% python3 -q
>>> import numpy as np
>>> np.set_printoptions(suppress=True, linewidth=100)
>>> def rnd(a):
...     return np.round(a, 2) + 0
... 
>>> rng = np.random.default_rng(374)
>>> labels = rng.integers(0, 3, 3)
>>> E = np.array([[2, 2, 1], [-2, 0, -2], [1, 2, 0]]) * (labels[:, None] == labels)
>>> E
array([[ 2,  0,  0],
       [ 0,  0, -2],
       [ 0,  2,  0]])
>>> A2 = np.linalg.inv(E)
>>> (np.abs(A2) > 1e-9).astype(int)
array([[1, 0, 0],
       [0, 0, 1],
       [0, 1, 0]])
>>> rnd(np.linalg.det(E) * np.linalg.det(A2))
np.float64(1.0)
>>> E @ A2
array([[1., 0., 0.],
       [0., 1., 0.],
       [0., 0., 1.]])
>>> rnd(np.linalg.slogdet(E)[0])
np.float64(1.0)
>>> rnd(np.linalg.det(E[::-1]))
np.float64(-8.0)
>>> rnd(np.linalg.eigvals(E).sum().real)
np.float64(2.0)
>>> np.einsum("ii->", E)
np.int64(2)
>>> x0 = np.array([1, 3, 1])
>>> rhs = E @ x0
>>> rhs
array([ 2, -2,  6])
>>> rnd(np.linalg.solve(E, rhs))
array([1., 3., 1.])
>>> rnd(np.linalg.solve(E, E[:, 0]))
array([1., 0., 0.])
>>> rnd(np.linalg.solve(E.T, E[2]))
array([0., 0., 1.])
>>> hat = np.triu(np.array([[3, -5, -2], [0, -4, -5], [-1, 1, 3]]), 1) + np.eye(3)
>>> A2 = hat @ E @ np.linalg.inv(hat)
>>> rnd(np.poly(A2))
array([ 1., -2.,  4., -8.])
>>> A2
array([[  2.,   6.,  44.],
       [  0., -10., -52.],
       [  0.,   2.,  10.]])
>>> np.linalg.matrix_rank(A2)
np.int64(3)
>>> labels = rng.integers(0, 2, 4)
>>> A = np.array([[5, -4, 4, -4], [1, 4, 3, -3], [4, 0, -1, -2], [0, -4, 0, 2]]) * (labels[:, None] == labels)
>>> A
array([[ 5, -4,  0,  0],
       [ 1,  4,  0,  0],
       [ 0,  0, -1, -2],
       [ 0,  0,  0,  2]])
>>> rnd(np.linalg.norm(A[0], 1)), rnd(np.linalg.norm(A[0], np.inf))
(np.float64(9.0), np.float64(5.0))
>>> rnd(np.linalg.norm(A) ** 2 / np.linalg.norm(A, 2) ** 2)
np.float64(1.48)
>>> rnd(np.linalg.norm(A, "nuc"))
np.float64(13.9)
>>> rnd(np.linalg.norm(A, 1)), rnd(np.linalg.norm(A, np.inf))
(np.float64(8.0), np.float64(9.0))
>>> hat = np.triu(np.array([[-1, 2, 0, 3], [-1, 3, 1, 2], [0, 3, -2, 0], [-2, 1, 3, 0]]), 1) + np.eye(4)
>>> A2 = hat @ A @ np.linalg.inv(hat)
>>> np.linalg.matrix_rank(A2)
np.int64(4)
>>> A2
array([[  7., -10.,  10.,   5.],
       [  1.,   2.,  -3.,  -5.],
       [  0.,   0.,  -1.,  -2.],
       [  0.,   0.,   0.,   2.]])
>>> Q = A2.astype(float).copy()
>>> for j in range(4):
...     Q[:, j] -= Q[:, :j] @ (Q[:, :j].T @ Q[:, j])
...     Q[:, j] /= np.linalg.norm(Q[:, j])
... 
>>> rnd(Q.T @ Q)
array([[1., 0., 0., 0.],
       [0., 1., 0., 0.],
       [0., 0., 1., 0.],
       [0., 0., 0., 1.]])
>>> M = np.load("a.npy")
>>> M
array([[-2.,  1.,  1.,  1.,  1.],
       [ 1., -2.,  1.,  1.,  1.],
       [ 1.,  1., -2.,  1.,  1.],
       [ 1.,  1.,  1., -2.,  1.],
       [ 1.,  1.,  1.,  1., -2.]])
>>> Q, vecs = np.linalg.qr(M[:, :2])[0], np.linalg.qr(M[:, 2:])[0]
>>> s = np.linalg.svd(Q.T @ vecs, compute_uv=False)
>>> (s > 0.9).sum()
np.int64(0)
>>> rnd(s)
array([0.38, 0.  ])
>>> A2 = M[0, 0] * M[1:] - np.outer(M[1:, 0], M[0])
>>> A2
array([[ 0.,  3., -3., -3., -3.],
       [ 0., -3.,  3., -3., -3.],
       [ 0., -3., -3.,  3., -3.],
       [ 0., -3., -3., -3.,  3.]])
>>> M[:, 0] / M[0, 0]
array([ 1. , -0.5, -0.5, -0.5, -0.5])
>>> np.flatnonzero(~A2.round(6).any(axis=1))
array([], dtype=int64)
>>> vals, vecs = np.linalg.eig(M)
>>> rnd(np.sort(np.linalg.eigvals(M.T)))
array([-3., -3., -3., -3.,  2.])
>>> rnd(np.sort(np.linalg.eigvals(np.linalg.inv(M))))
array([-0.33, -0.33, -0.33, -0.33,  0.5 ])
>>> rnd(M @ vecs[:, 0] - vals[0] * vecs[:, 0])
array([0., 0., 0., 0., 0.])
>>> rnd(np.sort(np.linalg.eigvals(M @ M)))
array([4., 9., 9., 9., 9.])
>>> (M @ M)[0]
array([ 8., -1., -1., -1., -1.])
>>> M @ (-1.0) ** np.arange(5)
array([-2.,  4., -2.,  4., -2.])
>>> np.fft.fft(M[0])
array([ 2.+0.j, -3.+0.j, -3.+0.j, -3.+0.j, -3.+0.j])
>>> np.sort(np.abs(np.fft.fft(M[0]))), rnd(np.sort(np.linalg.svd(M, compute_uv=False)))
(array([2., 3., 3., 3., 3.]), array([2., 3., 3., 3., 3.]))
>>> vals, vecs = np.linalg.eigh(M)
>>> x0 = np.array([0, 3, -1, -1, -3])
>>> x0 @ M @ x0 / (x0 @ x0), rnd(vals[0]), vals[-1]
(np.float64(-2.8), np.float64(-3.0), np.float64(2.0))
>>> rnd(vecs * np.maximum(vals, 0) @ vecs.T)
array([[0.4, 0.4, 0.4, 0.4, 0.4],
       [0.4, 0.4, 0.4, 0.4, 0.4],
       [0.4, 0.4, 0.4, 0.4, 0.4],
       [0.4, 0.4, 0.4, 0.4, 0.4],
       [0.4, 0.4, 0.4, 0.4, 0.4]])
>>> rnd(np.linalg.eigvalsh(M[1:, 1:]))
array([-3., -3., -3.,  1.])
>>> m1 = np.load("block5.npy")
>>> m1
array([[3, 1, 1, 0],
       [0, 2, 3, 1],
       [3, 3, 2, 3],
       [1, 1, 1, 1],
       [2, 0, 2, 2],
       [0, 0, 1, 1],
       [2, 3, 3, 1],
       [2, 3, 3, 1],
       [3, 3, 1, 1]])
>>> hat = m1 @ np.linalg.solve(m1.T @ m1, m1.T)
>>> rnd(hat @ m1[:, 0])
array([3., 0., 3., 1., 2., 0., 2., 2., 3.])
>>> np.trace(hat)
np.float64(4.0)
>>> np.allclose(hat @ hat, hat)
True
>>> rnd(np.diag(hat))
array([0.69, 0.51, 0.72, 0.05, 0.74, 0.16, 0.32, 0.32, 0.48])
>>> rnd(np.linalg.eigvalsh(hat))
array([0., 0., 0., 0., 0., 1., 1., 1., 1.])
>>> A2 = m1 / np.linalg.norm(m1, axis=1, keepdims=True)
>>> G = A2 @ A2.T
>>> (G - 2 * np.eye(9)).round(6).argmax(axis=1)
array([8, 6, 3, 2, 3, 4, 7, 6, 2])
>>> np.argwhere(np.triu(np.abs(G) > 0.95, 1))
array([[2, 3],
       [6, 7]])
>>> x0 = np.array([-7, 4, -6, -8])
>>> rhs = m1 @ x0
>>> rhs
array([-23, -18, -45, -17, -42, -14, -28, -28, -23])
>>> rnd(np.linalg.lstsq(m1, rhs)[0])
array([-7.,  4., -6., -8.])
>>> rhs = rhs + 0.1 * rng.normal(size=9)
>>> rnd(rhs)
array([-23.1 , -17.86, -44.8 , -16.86, -42.15, -14.08, -28.15, -27.98, -23.  ])
>>> c, *_ = np.linalg.lstsq(m1, rhs)
>>> [round(float(np.linalg.norm(np.linalg.solve(m1.T @ m1 + lam * np.eye(4), m1.T @ rhs))), 2) for lam in (0, 1, 10, 100)]
[12.89, 11.69, 7.98, 4.07]
>>> rnd(m1.T @ (rhs - m1 @ c))
array([0., 0., 0., 0.])
>>> rnd(c)
array([-7.06,  4.08, -6.07, -7.92])
>>> c.round()
array([-7.,  4., -6., -8.])
>>> data = np.load("w.npy")
>>> data
array([[ 19. ,  -3.6,  -0.5],
       [-19. ,  -0.5,  -0.5],
       [  7. ,   1.1,   1.8],
       [  9. ,   0.5,   0.7],
       [  2. ,   0.4,  -1.1],
       [  0. ,  -0.6,  -0.2],
       [ -4. ,   0.3,  -0.6],
       [  8. ,  -0.1,   1.4]])
>>> x0 = np.array([-3, -3, 3])
>>> rhs = data @ x0
>>> rnd(np.linalg.lstsq(data, rhs)[0])
array([-3., -3.,  3.])
>>> rnd(np.linalg.solve(data.T @ data, data.T @ rhs))
array([-3., -3.,  3.])
>>> rnd(np.linalg.pinv(data) @ data)
array([[1., 0., 0.],
       [0., 1., 0.],
       [0., 0., 1.]])
>>> rhs = rhs + 0.1 * rng.normal(size=8)
>>> rnd(rhs)
array([-47.54,  57.07, -18.92, -26.56, -10.49,   1.11,   9.16, -19.48])
>>> c, *_ = np.linalg.lstsq(data, rhs)
>>> rnd(data.T @ (rhs - data @ c))
array([0., 0., 0.])
>>> rnd(np.linalg.norm(rhs - data @ c))
np.float64(0.22)
>>> def softmax(z):
...     e = np.exp(z - z.max(axis=-1, keepdims=True))
...     return e / e.sum(axis=-1, keepdims=True)
... 
>>> rnd(softmax(10 * data[6]))
array([0., 1., 0.])
>>> rnd(softmax(data).sum(axis=1))
array([1., 1., 1., 1., 1., 1., 1., 1.])
>>> scores = data @ data.T / np.sqrt(3)
>>> rnd(softmax(scores)[6] @ data)
array([-19. ,  -0.5,  -0.5])
>>> rnd(softmax(scores + np.triu(np.full(scores.shape, -np.inf), 1)))
array([[1.  , 0.  , 0.  , 0.  , 0.  , 0.  , 0.  , 0.  ],
       [0.  , 1.  , 0.  , 0.  , 0.  , 0.  , 0.  , 0.  ],
       [1.  , 0.  , 0.  , 0.  , 0.  , 0.  , 0.  , 0.  ],
       [1.  , 0.  , 0.  , 0.  , 0.  , 0.  , 0.  , 0.  ],
       [1.  , 0.  , 0.  , 0.  , 0.  , 0.  , 0.  , 0.  ],
       [0.43, 0.15, 0.07, 0.09, 0.12, 0.15, 0.  , 0.  ],
       [0.  , 1.  , 0.  , 0.  , 0.  , 0.  , 0.  , 0.  ],
       [1.  , 0.  , 0.  , 0.  , 0.  , 0.  , 0.  , 0.  ]])
>>> softmax(scores).round(6).argmax(axis=1)
array([0, 1, 0, 0, 0, 0, 1, 0])
>>> rnd(softmax(scores))
array([[1.  , 0.  , 0.  , 0.  , 0.  , 0.  , 0.  , 0.  ],
       [0.  , 1.  , 0.  , 0.  , 0.  , 0.  , 0.  , 0.  ],
       [1.  , 0.  , 0.  , 0.  , 0.  , 0.  , 0.  , 0.  ],
       [1.  , 0.  , 0.  , 0.  , 0.  , 0.  , 0.  , 0.  ],
       [1.  , 0.  , 0.  , 0.  , 0.  , 0.  , 0.  , 0.  ],
       [0.36, 0.12, 0.05, 0.07, 0.1 , 0.12, 0.09, 0.08],
       [0.  , 1.  , 0.  , 0.  , 0.  , 0.  , 0.  , 0.  ],
       [1.  , 0.  , 0.  , 0.  , 0.  , 0.  , 0.  , 0.  ]])
